>>> import numpy as np
>>> import numpy.linalg as la
>>> np.set_printoptions(precision=2, suppress=True, linewidth=200)
>>> mat = np.load("case13.npy")
>>> print(mat)
[[ 0  0  0  1  0  0 -2  0]
 [ 0 -1  0  0  0 -1  0 -3]
 [-1 -1  0  0  0  0  0 -1]
 [ 0  0  0  0  0  0  0  0]
 [ 0  0 -2  0  0  0  0  0]
 [-1  0  0  0  0  0  0  0]
 [ 0  0  0 -2  0  0  0  0]
 [ 0  0  3  0  0  1  0  0]
 [ 0 -1  0  0  0  0  0 -1]]
>>> r = la.matrix_rank(mat)
>>> r
np.int64(7)
>>> null = la.svd(mat)[2][r:].T
>>> null.shape
(8, 1)
>>> [int(la.matrix_rank(np.delete(mat, i, axis=0))) for i in range(9)]
[6, 6, 7, 7, 6, 7, 6, 6, 7]
>>> np.round(null[:, 0] / null[np.abs(null[:, 0]).round(6).argmax(), 0], 2) + 0
array([0., 0., 0., 0., 1., 0., 0., 0.])
>>> [round(float(x), 2) for x in la.svd(mat, compute_uv=False)[:3]]
[3.85, 3.64, 2.56]
>>> round(float(la.norm(mat, 2) / la.norm(mat)), 2)
0.61
>>> F = np.array([[-6, -1, -9, 0, 0, 4, -8],
...     [6, -6, -2, -5, -9, -7, -5],
...     [7, -1, -6, -7, -6, 2, -4],
...     [-3, 3, -5, -7, 9, 0, 2],
...     [0, -9, -7, 1, -6, 6, -1],
...     [-8, 5, -5, -4, 1, 6, 8],
...     [-6, 8, -6, 6, -6, -5, 8]])
>>> F
array([[-6, -1, -9,  0,  0,  4, -8],
       [ 6, -6, -2, -5, -9, -7, -5],
       [ 7, -1, -6, -7, -6,  2, -4],
       [-3,  3, -5, -7,  9,  0,  2],
       [ 0, -9, -7,  1, -6,  6, -1],
       [-8,  5, -5, -4,  1,  6,  8],
       [-6,  8, -6,  6, -6, -5,  8]])
>>> u = np.array([2, -2, -1, 2, -1, 2, 1])
>>> Y = F + np.outer(u, np.eye(7)[2])
>>> Y
array([[-6., -1., -7.,  0.,  0.,  4., -8.],
       [ 6., -6., -4., -5., -9., -7., -5.],
       [ 7., -1., -7., -7., -6.,  2., -4.],
       [-3.,  3., -3., -7.,  9.,  0.,  2.],
       [ 0., -9., -8.,  1., -6.,  6., -1.],
       [-8.,  5., -3., -4.,  1.,  6.,  8.],
       [-6.,  8., -5.,  6., -6., -5.,  8.]])
>>> la.matrix_rank(la.inv(Y) - la.inv(F), tol=1e-8)
np.int64(1)
>>> np.round(la.det(Y) / la.det(F), 2), np.round(1 + la.solve(F, u)[2], 2)
(np.float64(0.94), np.float64(0.94))
>>> (Y + Y.T) / 2
array([[-6. ,  2.5,  0. , -1.5,  0. , -2. , -7. ],
       [ 2.5, -6. , -2.5, -1. , -9. , -1. ,  1.5],
       [ 0. , -2.5, -7. , -5. , -7. , -0.5, -4.5],
       [-1.5, -1. , -5. , -7. ,  5. , -2. ,  4. ],
       [ 0. , -9. , -7. ,  5. , -6. ,  3.5, -3.5],
       [-2. , -1. , -0.5, -2. ,  3.5,  6. ,  1.5],
       [-7. ,  1.5, -4.5,  4. , -3.5,  1.5,  8. ]])
>>> np.allclose(Y @ Y.T, Y.T @ Y)
False
>>> print(np.round(np.abs(la.eigvals(Y)).max(), 2))
15.53
>>> np.trace(Y)
np.float64(-18.0)
>>> K = np.load("mat.npy")
>>> K
array([[-1.,  1.,  0.,  0.,  0.,  0.,  0.],
       [ 0., -1.,  1.,  0.,  0.,  0.,  0.],
       [ 0.,  0., -1.,  1.,  0.,  0.,  0.],
       [ 0.,  0.,  0., -1.,  1.,  0.,  0.],
       [ 0.,  0.,  0.,  0., -1.,  1.,  0.],
       [ 0.,  0.,  0.,  0.,  0., -1.,  1.],
       [ 0.,  0.,  0.,  0.,  0.,  0., -1.]])
>>> # triangular
>>> Y = la.inv(K)
>>> print(np.allclose(Y, K.T))
False
>>> (np.abs(Y) > 1e-9).astype(int)
array([[1, 1, 1, 1, 1, 1, 1],
       [0, 1, 1, 1, 1, 1, 1],
       [0, 0, 1, 1, 1, 1, 1],
       [0, 0, 0, 1, 1, 1, 1],
       [0, 0, 0, 0, 1, 1, 1],
       [0, 0, 0, 0, 0, 1, 1],
       [0, 0, 0, 0, 0, 0, 1]])
>>> round(float(la.det(K) * la.det(Y)), 2)
1.0
>>> np.sort(la.eigvals(K))
array([-1., -1., -1., -1., -1., -1., -1.])
>>> J = np.load("test11.npy")
>>> J
array([[ 0.06, -4.01, -2.02, -2.99, -1.03,  4.98, -1.95, -2.07, -1.99, -0.93],
       [-0.02, -4.05, -2.  , -2.98, -0.97,  4.99, -1.94, -2.03, -2.06, -0.99],
       [-0.04, -4.11, -1.95, -2.94, -0.96,  5.  , -1.95, -2.07, -2.01, -0.97],
       [-0.02, -4.05, -1.98, -3.01, -1.02,  4.92, -1.92, -1.98, -2.02, -0.99],
       [ 0.01, -3.94, -0.05,  1.06,  1.02, -2.08,  5.01, -3.04,  3.  , -0.01],
       [ 0.02, -4.05,  0.05,  1.02,  1.1 , -1.96,  5.07, -3.06,  3.  , -0.05],
       [-0.04, -4.  , -0.05,  1.01,  1.04, -1.98,  5.04, -2.99,  3.03,  0.01],
       [ 0.07, -3.94,  0.08,  1.07,  0.97, -2.05,  5.03, -2.97,  2.99, -0.05],
       [-5.09, -4.02,  3.98, -4.05, -3.02,  0.06,  4.97,  4.86, -4.01, -3.  ],
       [-5.02, -3.97,  3.99, -3.95, -3.02, -0.03,  4.97,  5.09, -3.96, -3.05],
       [-5.02, -3.95,  3.97, -4.07, -3.03,  0.03,  4.88,  5.  , -4.04, -2.93],
       [-5.01, -4.  ,  4.  , -4.04, -2.99,  0.04,  5.  ,  5.08, -4.05, -2.98]])
>>> ang = np.radians(30)
>>> R = np.eye(10)
>>> R[4, 4] = R[2, 2] = np.cos(ang)
>>> R[4, 2], R[2, 4] = -np.sin(ang), np.sin(ang)
>>> R
array([[ 1.  ,  0.  ,  0.  ,  0.  ,  0.  ,  0.  ,  0.  ,  0.  ,  0.  ,  0.  ],
       [ 0.  ,  1.  ,  0.  ,  0.  ,  0.  ,  0.  ,  0.  ,  0.  ,  0.  ,  0.  ],
       [ 0.  ,  0.  ,  0.87,  0.  ,  0.5 ,  0.  ,  0.  ,  0.  ,  0.  ,  0.  ],
       [ 0.  ,  0.  ,  0.  ,  1.  ,  0.  ,  0.  ,  0.  ,  0.  ,  0.  ,  0.  ],
       [ 0.  ,  0.  , -0.5 ,  0.  ,  0.87,  0.  ,  0.  ,  0.  ,  0.  ,  0.  ],
       [ 0.  ,  0.  ,  0.  ,  0.  ,  0.  ,  1.  ,  0.  ,  0.  ,  0.  ,  0.  ],
       [ 0.  ,  0.  ,  0.  ,  0.  ,  0.  ,  0.  ,  1.  ,  0.  ,  0.  ,  0.  ],
       [ 0.  ,  0.  ,  0.  ,  0.  ,  0.  ,  0.  ,  0.  ,  1.  ,  0.  ,  0.  ],
       [ 0.  ,  0.  ,  0.  ,  0.  ,  0.  ,  0.  ,  0.  ,  0.  ,  1.  ,  0.  ],
       [ 0.  ,  0.  ,  0.  ,  0.  ,  0.  ,  0.  ,  0.  ,  0.  ,  0.  ,  1.  ]])
>>> Y = J @ R.T
>>> np.abs(Y - J).max(axis=0)
array([0.  , 0.  , 2.05, 0.  , 1.6 , 0.  , 0.  , 0.  , 0.  , 0.  ])
>>> round(float(la.det(R)), 2), np.round(np.trace(R), 2)
(1.0, np.float64(9.73))
>>> np.allclose(J @ J.T, Y @ Y.T)
True
>>> print(np.allclose(la.norm(J, axis=1), la.norm(Y, axis=1)))
True
>>> Uu, sig, Vh = la.svd(J, full_matrices=False)
>>> np.abs(Vh[0])
array([0.39, 0.38, 0.29, 0.35, 0.24, 0.05, 0.39, 0.35, 0.33, 0.25])
>>> (sig > 1e-8).sum()
np.int64(10)
>>> sig
array([25.28, 17.21, 15.08,  0.17,  0.16,  0.14,  0.12,  0.07,  0.06,  0.05])
>>> np.round(np.sqrt((sig ** 2).sum()), 2), np.round(la.norm(J), 2)
(np.float64(34.1), np.float64(34.1))
>>> np.allclose(Uu * sig @ Vh, J)
True
>>> arr = np.loadtxt("dump.csv", delimiter=",")
>>> print(arr)
[[-0.19 -0.54 -0.62  0.79  0.09]
 [-0.54  1.44  0.35 -0.12 -0.62]
 [-0.62  0.35 -0.5  -0.47 -0.22]
 [ 0.79 -0.12 -0.47  0.83 -1.13]
 [ 0.09 -0.62 -0.22 -1.13  0.41]]
>>> # rank 4
>>> [round(float(la.det(arr[:i, :i])), 2) + 0 for i in range(1, 6)]
[-0.19, -0.56, -0.02, 1.02, 0.0]
>>> np.round(la.eigvalsh(arr).min(), 2)
np.float64(-1.0)
>>> np.all(la.eigvalsh(arr) > 0)
np.False_
>>> Y = np.array([[2, 2, 1], [0, 2, 0]])
>>> Z = np.kron(Y, arr)
>>> la.matrix_rank(Z)
np.int64(8)
>>> t3 = np.stack([arr, 3 * arr, arr[::-1]])
>>> t3.shape
(3, 5, 5)
>>> print(la.matrix_rank(t3))
[4 4 4]
>>> np.einsum("bij,cij->bc", t3, t3)
array([[10.  , 30.  , -0.07],
       [30.  , 90.  , -0.21],
       [-0.07, -0.21, 10.  ]])
>>> la.matrix_rank(t3.reshape(3, -1))
np.int64(2)
>>> feats = np.loadtxt("x.csv", delimiter=",")
>>> print(feats)
[[  2.96  -0.6   -2.5   -9.2   -0.25   1.28]
 [  1.1    1.62  -4.32   6.58  -0.18  -4.84]
 [ -4.3    1.02   6.48  -1.84   3.33  -2.24]
 [-12.03   1.98   0.77  -5.71  -2.55  -0.02]
 [ -1.89  -2.74  -1.52   0.16  -1.54  -3.34]
 [ -6.46  -2.16   1.32  -9.31  -2.6   -1.19]
 [ -3.92   0.75   2.46   5.53  -2.99   8.06]
 [ 12.13   0.42  -0.32  12.19  -2.03  -4.64]
 [  8.26   0.64   1.28  -3.62   3.36  -0.81]
 [  1.94  -0.66   5.87   5.82   0.12   3.31]
 [ -9.61   1.32   5.84  10.63   0.87   2.08]
 [  4.97  -0.81  -4.    -2.02   1.21   1.55]
 [  5.24  -1.82   3.75  -1.25  -0.01  -3.91]
 [ -6.21   2.14   0.02  -4.45  -0.03  -5.43]
 [  1.96  -1.01  -1.35 -11.66  -4.15  -1.12]
 [  6.77  -2.77   3.71  -9.51   1.45  -5.04]
 [  8.42  -0.01   3.35  -2.67  -0.12   6.73]
 [  0.41  -0.45   1.46 -13.74   2.67   5.35]
 [ 10.74   0.65  -4.1    6.78  -0.88   6.79]
 [-11.72  -1.37   0.27  10.31  -3.87   2.13]
 [-10.17   0.33   0.29   3.13   2.2   12.66]
 [  9.08   1.12  -1.85   1.78  -2.8   -5.94]
 [ -2.28  -0.54   2.19   8.8   -0.9   -1.03]
 [  3.26   1.84   5.61  -2.93   0.45   9.96]
 [ -5.97   0.86  -4.14   2.22   0.64  -3.15]
 [ -8.98  -1.38  -0.24 -14.76   2.52  -3.53]
 [ -3.21  -2.21   1.2   -1.76  -0.62   5.07]
 [  1.26   0.31  -2.64  -7.55   2.46   2.46]
 [ 17.52   3.24   2.58  -8.68   0.99   2.48]
 [  4.53   0.56   1.86   2.05   2.08  -3.91]
 [ 12.87  -1.06  -2.8    7.27   0.38  -4.36]
 [  0.89  -0.81  -4.36   0.03   0.18   0.08]
 [ -2.25   1.44   4.33  -2.74   1.08   1.99]
 [-14.88  -1.6   -3.25  -5.29   1.92  -5.24]
 [ -3.3    0.11   2.27   2.16  -2.42   3.93]
 [-16.44   0.61   2.     3.38   1.59  -5.45]
 [  8.81  -3.88   3.36  -2.95  -3.48  -6.3 ]]
>>> z = feats[:, 0] > np.median(feats[:, 0])
>>> u = feats[z].mean(axis=0) - feats[~z].mean(axis=0)
>>> ((feats - feats.mean(axis=0)) @ u > 0).astype(int)
array([1, 1, 0, 0, 0, 0, 0, 1, 1, 1, 0, 1, 1, 0, 1, 1, 1, 1, 1, 0, 0, 1, 0, 1, 0, 0, 0, 1, 1, 1, 1, 1, 0, 0, 0, 0, 1])
>>> z.astype(int)
array([1, 1, 0, 0, 0, 0, 0, 1, 1, 1, 0, 1, 1, 0, 1, 1, 1, 0, 1, 0, 0, 1, 0, 1, 0, 0, 0, 1, 1, 1, 1, 0, 0, 0, 0, 0, 1])
>>> np.argsort(-np.abs(u).round(6), kind="stable")
array([0, 5, 2, 3, 4, 1])
>>> dist = la.norm(feats[:, None] - feats[None], axis=-1)
>>> np.unravel_index(dist.round(6).argmax(), dist.shape)
(np.int64(28), np.int64(35))
>>> print(np.flatnonzero(dist[30] < dist.mean() / 2))
[ 7 21 30]
>>> la.matrix_rank(dist ** 2)
np.int64(8)
>>> dist[:5, :5]
array([[ 0.  , 17.27, 14.67, 16.16, 11.82],
       [17.27,  0.  , 15.37, 19.45,  9.01],
       [14.67, 15.37,  0.  , 12.16, 10.62],
       [16.16, 19.45, 12.16,  0.  , 13.3 ],
       [11.82,  9.01, 10.62, 13.3 ,  0.  ]])
>>> Z = feats[[29, 7]].astype(float)
>>> for _ in range(7):
...     z = la.norm(feats[:, None] - Z, axis=-1).argmin(axis=1)
...     Z = np.array([feats[z == j].mean(axis=0) for j in range(2)])
... 
>>> print(z)
[0 1 0 0 0 0 0 1 1 0 0 1 1 0 0 1 1 0 1 0 0 1 0 0 0 0 0 0 1 1 1 0 0 0 0 0 1]
>>> Z.round(2) + 0
array([[-4.62, -0.12,  0.93, -1.62, -0.08,  1.11],
       [ 8.5 , -0.16,  0.19,  0.46,  0.  , -1.71]])
>>> np.bincount(z)
array([24, 13])
>>> Uu, sig, Vh = la.svd(Z, full_matrices=False)
>>> Uu.shape, sig.shape, Vh.shape
((2, 2), (2,), (2, 6))
>>> np.round(Vh @ Vh.T, 2) + 0
array([[1., 0.],
       [0., 1.]])
>>> np.round(np.abs(Vh[0]), 2) + 0
array([0.97, 0.01, 0.03, 0.12, 0.  , 0.2 ])
>>> sig
array([9.96, 1.51])
>>> np.cumsum(sig ** 2) / np.sum(sig ** 2)
array([0.98, 1.  ])
>>> (sig > 1e-8).sum()
np.int64(2)
>>> hat = feats @ la.solve(feats.T @ feats, feats.T)
>>> np.allclose(hat @ hat, hat)
True
>>> la.matrix_rank(np.eye(37) - hat)
np.int64(31)
>>> print(round(np.trace(hat), 2))
6.0
>>> hat @ feats[:, 0]
array([  2.96,   1.1 ,  -4.3 , -12.03,  -1.89,  -6.46,  -3.92,  12.13,   8.26,   1.94,  -9.61,   4.97,   5.24,  -6.21,   1.96,   6.77,   8.42,   0.41,  10.74, -11.72, -10.17,   9.08,  -2.28,   3.26,
        -5.97,  -8.98,  -3.21,   1.26,  17.52,   4.53,  12.87,   0.89,  -2.25, -14.88,  -3.3 , -16.44,   8.81])
>>> m1 = np.loadtxt("a.csv", delimiter=",")
>>> m1
array([[-2., -2.,  0.,  0.,  0.,  0.],
       [-1.,  0.,  0.,  0.,  0.,  0.],
       [-2., -1.,  0.,  0.,  0.,  0.],
       [ 0.,  0., -2., -2.,  0.,  0.],
       [ 0.,  0., -1.,  0.,  0.,  0.],
       [ 0.,  0., -2., -1.,  0.,  0.],
       [ 0.,  0.,  0.,  0., -2., -2.],
       [ 0.,  0.,  0.,  0., -1.,  0.],
       [ 0.,  0.,  0.,  0., -2., -1.]])
>>> x0 = np.array([1, 2, 2, 0, 0, 0])
>>> rhs = m1 @ x0
>>> print(np.round(la.pinv(m1) @ m1, 2) + 0)
[[1. 0. 0. 0. 0. 0.]
 [0. 1. 0. 0. 0. 0.]
 [0. 0. 1. 0. 0. 0.]
 [0. 0. 0. 1. 0. 0.]
 [0. 0. 0. 0. 1. 0.]
 [0. 0. 0. 0. 0. 1.]]
>>> print(np.round(la.solve(m1.T @ m1, m1.T @ rhs), 2) + 0)
[1. 2. 2. 0. 0. 0.]
>>> rng = np.random.default_rng(540)
>>> rhs = rhs + 0.3 * rng.normal(size=9)
>>> rhs
array([-5.95, -1.05, -4.23, -3.67, -2.22, -4.1 , -0.1 , -0.11,  0.84])
>>> c, *_ = la.lstsq(m1, rhs)
>>> np.round(m1.T @ (rhs - m1 @ c), 2) + 0
array([0., 0., 0., 0., 0., 0.])
>>> c
array([ 1.14,  1.86,  2.24, -0.4 , -0.34,  0.28])
>>> c.round()
array([ 1.,  2.,  2., -0., -0.,  0.])
>>> [round(float(la.norm(la.solve(m1.T @ m1 + lam * np.eye(6), m1.T @ rhs))), 2) for lam in (0, 1, 10, 100)]
[3.18, 2.5, 1.47, 0.3]
